$ python3 -q
>>> import numpy as np
>>> import numpy.linalg as la
>>> np.set_printoptions(suppress=True, linewidth=120)
>>> A = np.load("m.npy")
>>> A
array([[  0,   0,   0,   0],
       [ -3,  -6,  -3,  -6],
       [  0,   0,   0,   0],
       [ -5, -10,  -5, -10]])
>>> rk = la.matrix_rank(A)
>>> rk
np.int64(1)
>>> null = la.svd(A)[2][rk:].T
>>> np.round(A @ null, 2) + 0
array([[0., 0., 0.],
       [0., 0., 0.],
       [0., 0., 0.],
       [0., 0., 0.]])
>>> [int(la.matrix_rank(A[:, :j + 1])) for j in range(4)]
[1, 1, 1, 1]
>>> np.unique(A.round(6), axis=0).shape
(3, 4)
>>> la.lstsq(A[:-1].T, A[-1])[2]
np.int32(1)
>>> np.abs(np.diag(la.qr(A)[1])) > 1e-9
array([ True, False, False, False])
>>> B = np.array([[5, 1], [1, 5], [1, 2], [1, 4]])
>>> B.T @ A.T
array([[   0,  -30,    0,  -50],
       [   0,  -63,    0, -105]])
>>> np.einsum("ij,ij->i", A, A)
array([  0,  90,   0, 250])
>>> la.matrix_rank(A @ B)
np.int64(1)
>>> np.vstack([A, B.T]).shape
(6, 4)
>>> la.matrix_rank(np.vstack([A, B.T]))
np.int64(3)
>>> np.einsum("ij->j", A)
array([ -8, -16,  -8, -16])
>>> np.einsum("ik,kj->ij", A, B)
array([[   0,    0],
       [ -30,  -63],
       [   0,    0],
       [ -50, -105]])
>>> rng = np.random.default_rng(905912)
>>> labels = rng.permutation(4)
>>> labels
array([3, 1, 2, 0])
>>> B = A[labels][:, labels]
>>> np.diag(B)
array([-10,  -6,   0,   0])
>>> X = np.loadtxt("test9.csv", delimiter=",")
>>> X.round(2)
array([[ 0.06,  0.1 , -0.03,  0.21, -0.06,  0.03],
       [ 0.1 ,  0.47, -0.36,  0.08, -0.16,  0.27],
       [-0.03, -0.36,  0.34,  0.16,  0.09, -0.24],
       [ 0.21,  0.08,  0.16,  0.89, -0.15, -0.06],
       [-0.06, -0.16,  0.09, -0.15,  0.07, -0.08],
       [ 0.03,  0.27, -0.24, -0.06, -0.08,  0.17]])
>>> np.argsort(-la.norm(X, axis=0).round(6), kind="stable")[:3]
array([3, 1, 2])
>>> la.matrix_rank(X, rtol=0.1)
np.int64(2)
>>> la.cond(X) > 100
np.True_
>>> J = np.load("w.npy")
>>> J.round(2)
array([[ 0.9 ,  0.84,  0.49,  0.21,  0.1 ],
       [ 0.84,  1.05,  0.94, -0.33,  0.1 ],
       [ 0.49,  0.94,  2.05, -0.03, -0.19],
       [ 0.21, -0.33, -0.03,  1.91, -0.23],
       [ 0.1 ,  0.1 , -0.19, -0.23,  0.09]])
>>> ev, evecs = la.eigh(J)
>>> np.round(la.eigvalsh(J @ J), 2) + 0
array([0., 0., 1., 4., 9.])
>>> (ev > 1e-8).sum(), (ev < -1e-8).sum()
(np.int64(3), np.int64(0))
>>> np.round(la.svd(J, compute_uv=False), 2) + 0
array([3., 2., 1., 0., 0.])
>>> ev.round(2) + 0
array([0., 0., 1., 2., 3.])
>>> ev.sum(), np.round(np.trace(J), 2)
(np.float64(6.0), np.float64(6.0))
>>> np.round(evecs @ np.diag(ev) @ evecs.T, 2)
array([[ 0.9 ,  0.84,  0.49,  0.21,  0.1 ],
       [ 0.84,  1.05,  0.94, -0.33,  0.1 ],
       [ 0.49,  0.94,  2.05, -0.03, -0.19],
       [ 0.21, -0.33, -0.03,  1.91, -0.23],
       [ 0.1 ,  0.1 , -0.19, -0.23,  0.09]])
>>> np.abs(evecs[:, -1]).round(6).argmax()
np.int64(2)
